% ipython --no-banner

In [1]: import numpy as np

In [2]: import numpy.linalg as la

In [3]: np.set_printoptions(precision=1, suppress=True, linewidth=100)

In [4]: def rnd(a):
   ...:     return np.round(a, 1) + 0
   ...: 

In [5]: W0 = np.load("w.npy")

In [6]: print(W0)
[[-13.3   9.2  15.6  22.1 -18. ]
 [ -7.5  -9.4 -23.9  -0.6  13.3]
 [ -0.3  -0.1  -6.2  -6.4  15.1]
 [  6.3  -9.6 -13.5  -7.8   0. ]
 [ -7.8   3.5   2.1   8.    2.3]
 [ -0.6   2.6  -2.8  -6.4  19.2]]

In [7]: x = np.array([-2, -2, 0, 0, 1])

In [8]: rhs = W0 @ x

In [9]: print(rnd(la.pinv(W0) @ W0))
[[1. 0. 0. 0. 0.]
 [0. 1. 0. 0. 0.]
 [0. 0. 1. 0. 0.]
 [0. 0. 0. 1. 0.]
 [0. 0. 0. 0. 1.]]

In [10]: rng = np.random.default_rng(7180)

In [11]: rhs = rhs + 0.1 * rng.normal(size=6)

In [12]: print(rnd(rhs))
[-9.9 47.  15.8  6.5 10.9 15.1]

In [13]: beta, *_ = la.lstsq(W0, rhs)

In [14]: print(beta.round())
[-2. -2.  0. -0.  1.]

In [15]: print(rnd(la.norm(rhs - W0 @ beta)))
0.1

In [16]: print([round(float(la.norm(la.solve(W0.T @ W0 + lam * np.eye(5), W0.T @ rhs))), 2) for lam in (0, 1, 10, 100)])
[3.46, 1.81, 1.77, 1.56]

In [17]: x = np.array([0, 2, 1, 0, 1])

In [18]: rhs = W0 @ x

In [19]: beta, lr = np.zeros(5), 1 / la.norm(W0, 2) ** 2

In [20]: for i in range(8):
    ...:     beta -= lr * W0.T @ (W0 @ beta - rhs)
    ...:     if i % 2 == 0: print(i, round(la.norm(W0 @ beta - rhs), 1))
    ...: 
0 37.7
2 25.2
4 16.9
6 11.3

In [21]: print(rnd(beta))
[-0.2  1.   1.2  0.1  0.9]

In [22]: print(W0.shape)
(6, 5)

In [23]: print(np.abs(W0).max())
23.9

In [24]: cov = W0.T @ W0

In [25]: print(rnd(la.eigvalsh(cov)[::-1]))
[2468.5  547.7  447.3    0.5    0.1]

In [26]: print(la.matrix_rank(cov))
5

In [27]: print(rnd(np.diag(cov)))
[ 334.1  284.2 1047.5  695.5 1102.8]

In [28]: X = np.load("sample9.npy")

In [29]: print(X)
[[2 0 2]
 [2 2 0]
 [0 2 2]]

In [30]: Y = X / la.norm(X, axis=1, keepdims=True)

In [31]: cov = Y @ Y.T

In [32]: print(rnd(la.norm(Y, axis=1)))
[1. 1. 1.]

In [33]: print(np.argwhere(np.triu(np.abs(cov) > 0.95, 1)))
[]

In [34]: print(rnd(cov[2]))
[0.5 0.5 1. ]

In [35]: print(rnd(np.degrees(np.arccos(np.clip(cov[2, 1], -1, 1)))))
60.0

In [36]: x = np.array([-2, -2, 1])

In [37]: h1 = np.maximum(X @ x, 0)

In [38]: print(rnd(np.tanh(X @ x)))
[-1. -1. -1.]

In [39]: print(h1)
[0 0 0]

In [40]: print(X * (h1 > 1e-9)[:, None])
[[0 0 0]
 [0 0 0]
 [0 0 0]]

In [41]: print(la.norm(X, axis=1).argmax())
0

In [42]: print(rnd(la.norm(X, 1)), rnd(la.norm(X, np.inf)))
4.0 4.0

In [43]: print(rnd(la.norm(X, 2)))
4.0

In [44]: print(rnd(la.norm(X[1], 1)), rnd(la.norm(X[1], np.inf)))
4.0 2.0

In [45]: print(X[1] @ X[0])
4

In [46]: feats = np.array([[2.0, -2.0, -2.0, 0.0, 0.0, -4.0],
    ...:     [-2.0, -1.0, 1.0, 0.0, 0.0, 2.0],
    ...:     [-2.0, 1.0, -1.0, 0.0, 0.0, 2.0],
    ...:     [0.0, 0.0, 0.0, -2.0, 0.0, 0.0],
    ...:     [0.0, 0.0, 0.0, 0.0, -2.0, 0.0],
    ...:     [-4.0, 2.0, 2.0, 0.0, 0.0, 2.0]])

In [47]: # symmetric

In [48]: Y = W0 / la.norm(W0, axis=1, keepdims=True)

In [49]: cov = Y @ Y.T

In [50]: print(np.argwhere(np.triu(np.abs(cov) > 0.95, 1)))
[[2 5]]

In [51]: x = np.array([1, 1, 0, 1, 1, 1])

In [52]: rhs = feats @ x

In [53]: print(rhs)
[-4. -1.  1. -2. -2.  0.]

In [54]: print(rnd(la.solve(feats, feats[:, 4])))
[0. 0. 0. 0. 1. 0.]

In [55]: proj = np.triu(np.array([[1, 2, 2], [-2, -2, 1], [2, -1, 0]]), 1) + np.eye(3)

In [56]: Y = proj @ X @ la.inv(proj)

In [57]: print(Y)
[[ 6. -4. -2.]
 [ 2.  0. -2.]
 [ 0.  2.  0.]]

In [58]: print(rnd(la.eigvals(Y)))
[4.+0.j  1.+1.7j 1.-1.7j]

In [59]: K = np.load("run19.npy")

In [60]: print(K)
[[1.  0.5 0.2]
 [0.5 1.  0.5]
 [0.2 0.5 1. ]]

In [61]: f = np.array([0, -1, 3])

In [62]: Y = K + np.outer(f, np.eye(3)[2])

In [63]: print(Y)
[[ 1.   0.5  0.2]
 [ 0.5  1.  -0.5]
 [ 0.2  0.5  4. ]]

In [64]: print(rnd(la.det(Y) / la.det(K)), rnd(1 + la.solve(K, f)[2]))
5.7 5.7

In [65]: print(la.matrix_rank(la.inv(Y) - la.inv(K), tol=1e-8))
1

In [66]: Y = np.c_[W0[:, :2] @ np.array([[4, -2], [3, -1]]), np.array([2, 4, 4, 3, 1, -5])]

In [67]: print(rnd(Y))
[[-25.6  17.4   2. ]
 [-58.2  24.4   4. ]
 [ -1.5   0.7   4. ]
 [ -3.6  -3.    3. ]
 [-20.7  12.1   1. ]
 [  5.4  -1.4  -5. ]]

In [68]: print(rnd(la.norm(la.qr(W0)[0].T @ Y, axis=0) ** 2 / ((Y ** 2).sum(axis=0) + 1e-12)))
[1.  1.  0.7]

In [69]: lab = rng.permutation(3)

In [70]: print(lab)
[1 0 2]

In [71]: Y = K[lab][:, lab]

In [72]: print(Y)
[[1.  0.5 0.5]
 [0.5 1.  0.2]
 [0.5 0.2 1. ]]

In [73]: f = np.array([0, 0, 2])

In [74]: print(np.polyval(f, K[2]))
[2. 2. 2.]

In [75]: J = np.load("out10.npy")

In [76]: print(J)
[[2 2 2 2]
 [0 1 0 1]
 [2 2 2 2]
 [0 1 0 1]]

In [77]: U, sig, vt = la.svd(J)

In [78]: print(np.argmax(sig[:-1] / (sig[1:] + 1e-6)) + 1)
2

In [79]: print(rnd(sig))
[5.8 1.4 0.  0. ]

In [80]: Y = U[:, :2] @ np.diag(sig[:2]) @ vt[:2]

In [81]: print(la.matrix_rank(Y))
2

In [82]: print(rnd(la.norm(J - Y) / la.norm(J)))
0.0

In [83]: print(rnd(np.abs(J - Y).max()))
0.0

In [84]: print(np.abs(np.diag(la.qr(J)[1])) > 1e-9)
[ True  True False False]

In [85]: print(np.allclose(J[:-1].T @ la.lstsq(J[:-1].T, J[-1])[0], J[-1]))
True

In [86]: print(la.lstsq(J[:-1].T, J[-1])[2])
2

In [87]: r = la.matrix_rank(J)

In [88]: print(r)
2

In [89]: null = la.svd(J)[2][r:].T

In [90]: print(rnd(null @ null.T))
[[ 0.5  0.  -0.5  0. ]
 [ 0.   0.5  0.  -0.5]
 [-0.5  0.   0.5  0. ]
 [ 0.  -0.5  0.   0.5]]

In [91]: print(rnd(J @ null))
[[0. 0.]
 [0. 0.]
 [0. 0.]
 [0. 0.]]

In [92]: print(null.shape)
(4, 2)

In [93]: print([int(la.matrix_rank(J[:i])) for i in range(1, len(J) + 1)])
[1, 2, 2, 2]

In [94]: print([int(la.matrix_rank(np.delete(J, i, axis=0))) for i in range(4)])
[2, 2, 2, 2]

In [95]: print(la.matrix_rank(J, rtol=0.1))
2

In [96]: print(rnd(la.norm(J, 2) / la.norm(J)))
1.0

In [97]: data = np.array([[3, 4, 4, 5, 0],
    ...:     [3, 2, 2, 3, 0],
    ...:     [1, 0, 4, 2, 4],
    ...:     [3, 4, 4, 1, 0],
    ...:     [4, 2, 0, 5, 2]])

In [98]: print(rnd(np.sort(np.abs(la.eigvals(data)))))
[ 1.1  2.   3.8  3.8 12.3]

In [99]: print(np.allclose(data, data.T))
False

In [100]: print(rnd(la.det(data)))
384.0

In [101]: print(data @ data)
[[40 40 56 40 16]
 [26 28 36 28  8]
 [29 20 28 35 24]
 [28 24 40 36 16]
 [41 44 40 41  4]]

In [102]: la.determinant(data)
---------------------------------------------------------------------------
AttributeError                            Traceback (most recent call last)
Cell In[102], line 1
----> 1 la.determinant(data)

AttributeError: module 'numpy.linalg' has no attribute 'determinant'

In [103]: print(la.matrix_power(data, 2))
[[40 40 56 40 16]
 [26 28 36 28  8]
 [29 20 28 35 24]
 [28 24 40 36 16]
 [41 44 40 41  4]]

In [104]: Y = la.inv(data)

In [105]: print(rnd(la.det(data) * Y))
[[-160.  256.    0.   32.    0.]
 [  92. -320.  -48.  116.   96.]
 [   4.  128.   48.  -20.  -96.]
 [  96.    0.    0.  -96.    0.]
 [ -12. -192.   48.   60.   96.]]

In [106]: print(rnd(la.cond(data)))
17.7

In [107]: print(np.allclose(Y, data.T))
False

In [108]: lab = rng.permutation(5)

In [109]: Y = data[:, lab] * rng.choice([-1, 1], 5)

In [110]: print(Y)
[[-4  3 -4 -5  0]
 [-2  3 -2 -3  0]
 [ 0  1 -4 -2 -4]
 [-4  3 -4 -1  0]
 [-2  4  0 -5 -2]]

In [111]: U, _, vt = la.svd(data.T @ Y)

In [112]: print(rnd(la.lstsq(data, Y)[0]))
[[ 0.  1.  0.  0.  0.]
 [-1.  0.  0.  0.  0.]
 [ 0.  0. -1.  0.  0.]
 [ 0.  0.  0. -1.  0.]
 [ 0.  0.  0.  0. -1.]]

In [113]: print(lab)
[1 0 2 3 4]

In [114]: x = np.array([1, -2, -1, 0, -3])

In [115]: rhs = Y @ x

In [116]: beta, lr = np.zeros(5), 1 / la.norm(Y, 2) ** 2

In [117]: for i in range(50):
     ...:     beta -= lr * Y.T @ (Y @ beta - rhs)
     ...:     if i % 10 == 0: print(i, round(la.norm(Y @ beta - rhs), 1))
     ...: 
0 14.8
10 4.0
20 1.5
30 1.0
40 0.9

In [118]: print(rnd(la.cond(Y)))
17.7

In [119]: print(rnd(beta))
[ 1.7 -1.3 -1.2  0.2 -2.7]

In [120]: mat = np.loadtxt("a.csv", delimiter=",")

In [121]: print(mat)
[[-2.1  0.6  0.8]
 [ 1.  -0.2 -2.9]
 [ 2.2 -0.9  4.1]
 [ 0.2  0.1 -3.8]
 [-1.7  1.1 -5.1]
 [ 1.  -0.8  1.8]
 [ 1.6 -0.3 -3.2]
 [-1.8  0.8 -0.3]
 [ 4.4 -1.6  3.8]
 [-1.7  0.9 -5.3]
 [ 4.4 -1.5  3.4]
 [ 2.3 -0.6 -1.1]
 [ 2.4 -0.5  0.5]
 [ 0.4  1.1 -3.9]
 [-1.7  0.1  3.5]
 [ 3.3 -0.9  0.8]
 [ 2.2 -0.7  4.6]
 [-0.2  0.7 -3.8]
 [ 2.7 -1.8  2.7]
 [ 2.5  0.  -0.9]
 [ 3.  -1.4  1.7]
 [-0.9 -0.3  1.4]]

In [122]: proj = mat @ la.solve(mat.T @ mat, mat.T)

In [123]: print(rnd(la.eigvalsh(proj)))
[0. 0. 0. 0. 0. 0. 0. 0. 0. 0. 0. 0. 0. 0. 0. 0. 0. 0. 0. 1. 1. 1.]
